$ ipython --no-banner

In [1]: import numpy as np

In [2]: np.set_printoptions(suppress=True, linewidth=200)

In [3]: E = np.load("arr.npy")

In [4]: E
Out[4]: 
array([[-1, -3,  1,  0,  2],
       [ 2, -1,  0,  3, -1],
       [ 0,  0,  1,  3,  3],
       [ 0, -2,  0,  3,  0],
       [-1, -3,  1,  0,  2],
       [ 1, -1,  3,  3, -2]])

In [5]: M2 = np.c_[E[:, :1] @ np.array([[1]]), np.array([-3, 0, 2, -3, -3, -1])]

In [6]: M2
Out[6]: 
array([[-1, -3],
       [ 2,  0],
       [ 0,  2],
       [ 0, -3],
       [-1, -3],
       [ 1, -1]])

In [7]: np.linalg.matrix_rank(np.c_[E, M2])
Out[7]: np.int64(5)

In [8]: np.round(np.linalg.lstsq(E, M2[:, 0])[0], 2) + 0
Out[8]: array([1., 0., 0., 0., 0.])

In [9]: np.round(np.linalg.norm(M2 - E @ np.linalg.lstsq(E, M2)[0], axis=0), 2) + 0
Out[9]: array([0., 0.])

In [10]: np.linalg.matrix_rank(M2)
Out[10]: np.int64(2)

In [11]: Q, evecs = np.linalg.qr(E[:, :3])[0], np.linalg.qr(E[:, 3:])[0]

In [12]: sigma = np.linalg.svd(Q.T @ evecs, compute_uv=False)

In [13]: (sigma > 0.9).sum()
Out[13]: np.int64(1)

In [14]: np.round(np.linalg.norm(Q @ Q.T - evecs @ evecs.T, 2), 2)
Out[14]: np.float64(1.0)

In [15]: hat = E @ np.linalg.solve(E.T @ E, E.T)

In [16]: np.round(hat @ E[:, 4], 2) + 0
Out[16]: array([ 2., -1.,  3.,  0.,  2., -2.])

In [17]: hat.round(2) + 0
Out[17]: 
array([[0.5, 0. , 0. , 0. , 0.5, 0. ],
       [0. , 1. , 0. , 0. , 0. , 0. ],
       [0. , 0. , 1. , 0. , 0. , 0. ],
       [0. , 0. , 0. , 1. , 0. , 0. ],
       [0.5, 0. , 0. , 0. , 0.5, 0. ],
       [0. , 0. , 0. , 0. , 0. , 1. ]])

In [18]: np.round(np.linalg.eigvalsh(hat), 2) + 0
Out[18]: array([0., 1., 1., 1., 1., 1.])

In [19]: np.allclose(hat @ hat, hat)
Out[19]: True
